% python3 -q
>>> import numpy as np
>>> import numpy.linalg as la
>>> np.set_printoptions(precision=2, suppress=True, linewidth=160, sign=" ")
>>> def rnd(a):
...     return np.round(a, 2) + 0
... 
>>> K = np.loadtxt("data.csv", delimiter=",")
>>> print(rnd(K))
[[ 0.9  -0.21  0.02  0.   -0.18 -0.1  -0.03 -0.01 -0.02  0.02]
 [-0.21  0.56  0.04  0.   -0.38 -0.22 -0.06 -0.02 -0.05  0.05]
 [ 0.02  0.04  1.    0.    0.04  0.02  0.01  0.    0.    0.  ]
 [ 0.    0.    0.    1.    0.    0.    0.    0.    0.    0.  ]
 [-0.18 -0.38  0.04  0.    0.67 -0.19 -0.05 -0.01 -0.04  0.04]
 [-0.1  -0.22  0.02  0.   -0.19  0.89 -0.03 -0.01 -0.03  0.03]
 [-0.03 -0.06  0.01  0.   -0.05 -0.03  0.99  0.   -0.01  0.01]
 [-0.01 -0.02  0.    0.   -0.01 -0.01  0.    1.    0.    0.  ]
 [-0.02 -0.05  0.    0.   -0.04 -0.03 -0.01  0.    0.99  0.01]
 [ 0.02  0.05  0.    0.    0.04  0.03  0.01  0.    0.01  0.99]]
>>> w1 = np.array([[-3, 2, 1, -1, 2],
...     [1, 1, -2, 0, -1],
...     [0, -2, 0, -1, -1],
...     [-1, 0, 3, 1, -2],
...     [3, -1, -2, 2, -2],
...     [-1, 0, -2, -1, 0],
...     [0, -1, 0, 2, 1],
...     [-3, 1, -3, -1, 0],
...     [-3, 0, 1, 2, -3],
...     [3, -3, -2, -3, 3]])
>>> c = np.array([2, 1, -9, 1, 6])
>>> act = np.maximum(K @ w1 + c, 0)
>>> print(la.matrix_rank(act))
4
>>> print((act > 0).mean(axis=0))
[ 0.7  0.6  0.   0.6  1. ]
>>> C = np.array([[1, 2], [0, 0], [-3, -3], [-1, 0], [2, -2]])
>>> print(w1 @ C)
[[ -1 -13]
 [  5  10]
 [ -1   2]
 [-15  -7]
 [  3  16]
 [  6   4]
 [  0  -2]
 [  7   3]
 [-14  -3]
 [ 18   6]]
>>> r0 = np.array([-2, -2])
>>> print(rnd(np.cross(K[7, :3], K[3, :3])))
[ 0.  0.  0.]
>>> print(rnd(np.polyval(r0, K[7])))
[-1.98 -1.97 -2.   -2.   -1.97 -1.98 -1.99 -4.   -2.   -2.  ]
>>> print(rnd(np.correlate(K[7], K[3], "full")))
[ 0.    0.    0.    0.    0.    0.   -0.01 -0.02  0.    0.   -0.01 -0.01  0.    1.    0.    0.    0.    0.    0.  ]
>>> E = np.load("x.npy")
>>> print(rnd(E))
[[-0.16  3.24 -0.32 -1.08  2.37  0.81 -0.92  1.24 -1.19 -0.38  0.11  1.72]
 [ 0.88 -3.03  0.72  1.53 -2.32 -0.93  0.82 -1.37  1.25  1.01 -0.24 -0.89]
 [ 2.32  1.37  1.23  1.25  0.66 -0.23 -0.5  -0.16 -0.05  2.   -0.41  3.12]
 [-1.98  1.99 -1.27 -2.    1.72  0.94 -0.47  1.3  -1.09 -1.93  0.42 -0.82]
 [ 1.31 -2.75  0.95  1.75 -2.18 -0.97  0.72 -1.39  1.23  1.38 -0.32 -0.29]
 [-0.11  3.24 -0.3  -1.04  2.37  0.8  -0.92  1.23 -1.18 -0.33  0.1   1.78]
 [-1.73  2.33 -1.16 -1.93  1.94  0.97 -0.58  1.35 -1.16 -1.73  0.39 -0.37]
 [-0.54 -3.19 -0.08  0.57 -2.24 -0.63  0.94 -1.02  1.04 -0.26  0.03 -2.4 ]
 [ 2.19 -1.57  1.37  2.04 -1.46 -0.9   0.35 -1.21  0.98  2.1  -0.46  1.28]
 [-0.09  3.24 -0.28 -1.03  2.37  0.79 -0.92  1.22 -1.18 -0.31  0.09  1.8 ]
 [ 1.09 -2.91  0.83  1.64 -2.27 -0.95  0.78 -1.38  1.25  1.19 -0.28 -0.61]
 [-1.18 -2.91 -0.47  0.02 -1.94 -0.41  0.89 -0.74  0.81 -0.86  0.16 -2.87]
 [-0.63 -3.16 -0.13  0.49 -2.21 -0.6   0.93 -0.99  1.01 -0.34  0.04 -2.47]
 [ 1.95  2.13  0.96  0.76  1.27  0.04 -0.7   0.23 -0.39  1.61 -0.32  3.19]
 [ 1.69  2.46  0.79  0.47  1.55  0.18 -0.78  0.43 -0.56  1.35 -0.26  3.13]
 [ 1.62  2.54  0.75  0.4   1.61  0.22 -0.8   0.47 -0.6   1.29 -0.25  3.1 ]
 [-0.09  3.24 -0.28 -1.03  2.37  0.79 -0.92  1.22 -1.18 -0.31  0.09  1.81]
 [-2.27 -1.5  -1.19 -1.18 -0.77  0.18  0.54  0.09  0.1  -1.95  0.4  -3.15]
 [ 1.93 -2.05  1.25  1.99 -1.77 -0.95  0.49 -1.31  1.1   1.9  -0.42  0.74]
 [ 2.53 -0.21  1.46  1.87 -0.52 -0.65 -0.06 -0.8   0.56  2.3  -0.49  2.4 ]
 [-2.49  0.55 -1.46 -1.94  0.75  0.72 -0.04  0.91 -0.67 -2.29  0.49 -2.17]
 [-1.56 -2.61 -0.7  -0.34 -1.67 -0.25  0.82 -0.52  0.63 -1.22  0.23 -3.07]
 [-1.43 -2.72 -0.62 -0.22 -1.77 -0.31  0.84 -0.59  0.7  -1.1   0.21 -3.02]
 [-2.38  1.08 -1.43 -2.02  1.12  0.82 -0.19  1.08 -0.84 -2.23  0.48 -1.75]
 [ 2.46  0.86  1.34  1.5   0.27 -0.38 -0.36 -0.39  0.16  2.16 -0.45  2.96]
 [-2.54 -0.01 -1.45 -1.81  0.36  0.6   0.12  0.72 -0.48 -2.29  0.48 -2.54]
 [-1.11  2.89 -0.84 -1.65  2.26  0.95 -0.77  1.38 -1.24 -1.21  0.28  0.58]
 [-2.27 -1.49 -1.19 -1.18 -0.76  0.19  0.53  0.1   0.1  -1.95  0.4  -3.15]
 [ 0.35 -3.21  0.43  1.21 -2.38 -0.85  0.9  -1.28  1.21  0.55 -0.14 -1.52]
 [-0.29  3.22 -0.4  -1.17  2.38  0.84 -0.91  1.27 -1.21 -0.5   0.13  1.58]
 [ 2.53 -0.18  1.46  1.86 -0.49 -0.64 -0.07 -0.79  0.55  2.3  -0.49  2.42]
 [ 2.28 -1.37  1.4   2.03 -1.32 -0.87  0.28 -1.16  0.92  2.16 -0.47  1.48]
 [-0.62  3.13 -0.58 -1.38  2.36  0.89 -0.87  1.33 -1.24 -0.79  0.19  1.2 ]
 [-1.47  2.61 -1.03 -1.83  2.1   0.97 -0.68  1.38 -1.21 -1.52  0.34  0.05]
 [-2.52 -0.42 -1.41 -1.67  0.05  0.5   0.24  0.56 -0.33 -2.25  0.47 -2.77]
 [ 0.92 -3.    0.74  1.55 -2.31 -0.93  0.81 -1.37  1.25  1.05 -0.25 -0.83]]
>>> labels = E[:, 4] > np.median(E[:, 4])
>>> r0 = E[labels].mean(axis=0) - E[~labels].mean(axis=0)
>>> print(((E - E.mean(axis=0)) @ r0 > 0).astype(int))
[ 1  0  1  1  0  1  1  0  0  1  0  0  0  1  1  1  1  0  0  0  1  0  0  1  1  1  1  0  0  1  0  0  1  1  1  0]
